In [1]: import numpy as np

In [2]: import numpy.linalg as la

In [3]: np.set_printoptions(precision=1, suppress=True, linewidth=140, legacy="1.25")

In [4]: feats = np.load("arr.npy")

In [5]: print(feats)
[[1 0 0]
 [3 1 0]
 [2 2 1]]

In [6]: rng = np.random.default_rng(84545)

In [7]: lab = rng.permutation(3)

In [8]: Y = feats[:, lab] * rng.choice([-1, 1], 3)

In [9]: print(Y)
[[ 0  0 -1]
 [ 0 -1 -3]
 [ 1 -2 -2]]

In [10]: Uu, _, Vt = la.svd(feats.T @ Y)

In [11]: print(lab)
[2 1 0]

In [12]: print(np.round(la.lstsq(feats, Y)[0], 1) + 0)
[[ 0.  0. -1.]
 [ 0. -1.  0.]
 [ 1.  0.  0.]]

In [13]: x0 = np.array([1, 2, 0])

In [14]: print(Y @ np.eye(3)[1])
[ 0. -1. -2.]

In [15]: print((Y @ x0).argmax())
0

In [16]: print(Y @ np.ones(3))
[-1. -4. -3.]

In [17]: print(Y @ (2 * x0))
[ 0 -4 -6]

In [18]: print(np.sign((Y @ x0).round(6)))
[ 0 -1 -1]

In [19]: print(Y @ x0)
[ 0 -2 -3]

In [20]: print((feats - feats.T) / 2)
[[ 0.  -1.5 -1. ]
 [ 1.5  0.  -1. ]
 [ 1.   1.   0. ]]

In [21]: print(np.trace(feats))
3

In [22]: assert feats == feats.T
Traceback (most recent call last):
  Cell In[22], line 1
    assert feats == feats.T
ValueError: The truth value of an array with more than one element is ambiguous. Use a.any() or a.all()


In [23]: print(np.allclose(feats, feats.T))
False

In [24]: feats.inv()
Traceback (most recent call last):
  Cell In[24], line 1
    feats.inv()
AttributeError: 'numpy.ndarray' object has no attribute 'inv'


In [25]: print((feats + feats.T) / 2)
[[1.  1.5 1. ]
 [1.5 1.  1. ]
 [1.  1.  1. ]]

In [26]: print(round(float(la.det(feats)), 1))
1.0

In [27]: print(np.allclose(feats @ feats.T, feats.T @ feats))
False

In [28]: x0 = np.array([0, 1, -3])

In [29]: print((feats @ x0).argmax())
1

In [30]: print(la.norm(feats @ x0) <= la.norm(feats, 2) * la.norm(x0) + 1e-9)
True

In [31]: K = np.load("run14.npy")

In [32]: print(K)
[[ 0 12  8]
 [ 0 12  8]
 [ 0 24 16]
 [ 0 18 12]]

In [33]: rank = la.matrix_rank(K)

In [34]: print(rank)
1

In [35]: null = la.svd(K)[2][rank:].T

In [36]: print(la.matrix_rank(K.T @ K), la.matrix_rank(K @ K.T))
1 1

In [37]: Y = np.array([[-7, 0, -1], [7, -8, 0]])

In [38]: Z = np.kron(Y, K)

In [39]: print(Z.shape)
(8, 9)

In [40]: print(np.unique(K.round(6), axis=0).shape)
(3, 3)

In [41]: try:
    ...:     la.inv(K)
    ...: except la.LinAlgError as e:
    ...:     print("failed:", e)
    ...: 
failed: Last 2 dimensions of the array must be square

In [42]: print(np.round(np.trace(la.pinv(K) @ K), 1))
1.0

In [43]: Uu, sig, Vt = la.svd(K, full_matrices=False)

In [44]: print(np.round(Uu.T @ K @ Vt.T, 1) + 0)
[[41.4  0.   0. ]
 [ 0.   0.   0. ]
 [ 0.   0.   0. ]]

In [45]: print(np.round(sig / sig[0], 1) + 0)
[1. 0. 0.]

In [46]: print(np.round(Vt @ Vt.T, 1) + 0)
[[1. 0. 0.]
 [0. 1. 0.]
 [0. 0. 1.]]

In [47]: print(np.round(Uu.T @ Uu, 1) + 0)
[[1. 0. 0.]
 [0. 1. 0.]
 [0. 0. 1.]]

In [48]: print(np.abs(Uu[:, 0]).round(6).argmax())
2

In [49]: print((sig > 1e-8).sum())
1

In [50]: data = np.load("block10.npy")

In [51]: print(data)
[[-3  0  1 -3]
 [-1  2  0 -3]
 [ 1 -2 -3  1]
 [-1  3 -3  3]]

In [52]: T = np.stack([data, 2 * data, data[::-1]])

In [53]: print(la.det(T))
[ 160. 2560.  160.]

In [54]: print(T.sum(axis=0))
[[-10   3   0  -6]
 [ -2   4  -3  -8]
 [  2  -4  -9   0]
 [ -6   9  -8   6]]

In [55]: print(np.einsum("bij,cij->bc", T, T))
[[ 76 152 -34]
 [152 304 -68]
 [-34 -68  76]]

In [56]: print(la.matrix_rank(T))
[4 4 4]

In [57]: print(la.matrix_rank(T.reshape(3, -1)))
2

In [58]: lab = rng.permutation(4)

In [59]: print(lab)
[1 2 0 3]

In [60]: Y = data[lab][:, lab]

In [61]: print(np.trace(Y))
-1

In [62]: Y = data / np.sqrt((data ** 2).mean(axis=1, keepdims=True))

In [63]: print(la.norm(Y, axis=1))
[2. 2. 2. 2.]

In [64]: print(la.matrix_rank(Y) == la.matrix_rank(data))
True

In [65]: Y = data[0, 0] * data[1:] - np.outer(data[1:, 0], data[0])

In [66]: print(Y)
[[  0  -6   1   6]
 [  0   6   8   0]
 [  0  -9  10 -12]]

In [67]: print(data[:, 0] / data[0, 0])
[ 1.   0.3 -0.3  0.3]

In [68]: print(np.flatnonzero(~Y.round(6).any(axis=1)))
[]

In [69]: E = np.array([[-3.0, 1.0, 2.0], [-4.0, 2.0, 2.0], [-4.0, 1.0, 3.0]])

In [70]: rank = la.matrix_rank(E)

In [71]: print(rank)
2

In [72]: null = la.svd(E)[2][rank:].T

In [73]: print(np.round(E @ null, 1) + 0)
[[0.]
 [0.]
 [0.]]

In [74]: print(null[:, 0] / null[np.abs(null[:, 0]).round(6).argmax(), 0])
[1. 1. 1.]

In [75]: print(null.shape)
(3, 1)

In [76]: print([int(la.matrix_rank(np.delete(E, i, axis=0))) for i in range(3)])
[2, 2, 2]

In [77]: print([int(la.matrix_rank(E[:, :j + 1])) for j in range(3)])
[1, 2, 2]

In [78]: print(np.allclose(E @ null, 0))
True

In [79]: arr = np.loadtxt("test4.csv", delimiter=",")

In [80]: print(arr.round(1) + 0)
[[-0.6 -0.5  0.6  0.3]
 [ 0.7 -0.7  0.1 -0.1]
 [-0.3 -0.5 -0.8  0. ]
 [ 0.2  0.1 -0.1  1. ]]

In [81]: t = np.radians(72)

In [82]: Rm = np.eye(4)

In [83]: Rm[1, 1] = Rm[0, 0] = np.cos(t)

In [84]: Rm[1, 0], Rm[0, 1] = -np.sin(t), np.sin(t)

In [85]: print(Rm)
[[ 0.3  1.   0.   0. ]
 [-1.   0.3  0.   0. ]
 [ 0.   0.   1.   0. ]
 [ 0.   0.   0.   1. ]]

In [86]: Y = arr @ Rm.T

In [87]: print(la.svd(arr, compute_uv=False), la.svd(Y, compute_uv=False))
[1. 1. 1. 1.] [1. 1. 1. 1.]

In [88]: print(np.allclose(arr @ arr.T, Y @ Y.T))
True

In [89]: print(Y.round(1) + 0)
[[-0.7  0.4  0.6  0.3]
 [-0.4 -0.9  0.1 -0.1]
 [-0.6  0.2 -0.8  0. ]
 [ 0.2 -0.2 -0.1  1. ]]

In [90]: print(round(float(la.det(Rm)), 1), np.round(np.trace(Rm), 1))
1.0 2.6

In [91]: J = np.array([[0, -3, -3, 2], [0, 0, -2, 3], [0, 0, 0, -3], [0, 0, 0, 0]])

In [92]: print(J)
[[ 0 -3 -3  2]
 [ 0  0 -2  3]
 [ 0  0  0 -3]
 [ 0  0  0  0]]

In [93]: Uu, sig, Vt = la.svd(J)

In [94]: print(sig)
[5.9 2.9 1.1 0. ]

In [95]: print(np.argmax(sig[:-1] / (sig[1:] + 1e-6)) + 1)
3

In [96]: Y = Uu[:, :3] @ np.diag(sig[:3]) @ Vt[:3]

In [97]: print(round(la.norm(J - Y, 2), 1), sig[3])
0.0 0.0

In [98]: W1 = np.array([[8, 7, -7, -1, -9],
    ...:     [-4, 8, 3, 0, -2],
    ...:     [-6, 4, 1, 2, 3],
    ...:     [-4, 5, -6, 1, 5]])

In [99]: b = np.array([-9, 3, -1, -1, -6])

In [100]: act = np.maximum(J @ W1 + b, 0)

In [101]: print((act > 0).mean(axis=0))
[0.5 0.5 0.2 0.  0.5]

In [102]: Z = np.array([[3, 1], [2, 3], [1, 3], [2, 3], [0, 2]])

In [103]: print(act @ Z)
[[39 15]
 [20 36]
 [26 54]
 [ 6  9]]

In [104]: print(W1 @ Z)
[[ 29 -13]
 [  7  25]
 [ -5  21]
 [ -6   6]]

In [105]: m1 = np.loadtxt("m.csv", delimiter=",")

In [106]: print(m1)
[[ -9.8 -20.2   1.7]
 [ -9.4 -19.6   1.6]
 [ -6.8 -15.1   1.2]
 [ -2.2  -6.5   0.3]
 [ -1.6  -5.3   0.1]
 [ -1.3  -4.6   0.1]
 [ -1.   -4.    0. ]
 [ -0.3  -2.3  -0.2]
 [ -0.1  -1.6  -0.2]
 [  0.   -1.1  -0.2]
 [  0.   -0.2  -0.1]
 [  9.3  15.9   3.8]
 [ 13.7  22.6   4.8]
 [ 15.6  25.4   5.2]
 [ 16.   26.    5.3]
 [ 16.   26.    5.3]
 [ 16.2  26.3   5.3]
 [ 18.8  30.2   5.8]]

In [107]: x0 = np.array([-2, -4, 2])

In [108]: target = m1 @ x0

In [109]: print(la.solve(m1.T @ m1, m1.T @ target))
[-2. -4.  2.]

In [110]: print(la.lstsq(m1, target)[0])
[-2. -4.  2.]

In [111]: print(target)
[ 103.8  100.4   76.4   31.    24.6   21.2   18.     9.4    6.2    4.     0.6  -74.6 -108.2 -122.4 -125.4 -125.4 -127.  -146.8]

In [112]: target = target + 0.1 * rng.normal(size=18)

In [113]: print(target)
[ 103.6  100.3   76.5   30.9   24.6   21.1   17.9    9.4    6.1    4.     0.6  -74.6 -108.3 -122.4 -125.3 -125.6 -126.9 -146.8]

In [114]: b, *_ = la.lstsq(m1, target)

In [115]: print(b)
[-2. -4.  2.]

In [116]: print(round(la.norm(target - m1 @ b), 1))
0.3

In [117]: print([round(float(la.norm(la.solve(m1.T @ m1 + lam * np.eye(3), m1.T @ target))), 2) for lam in (0, 1, 10, 100)])
[4.89, 4.85, 4.69, 4.25]
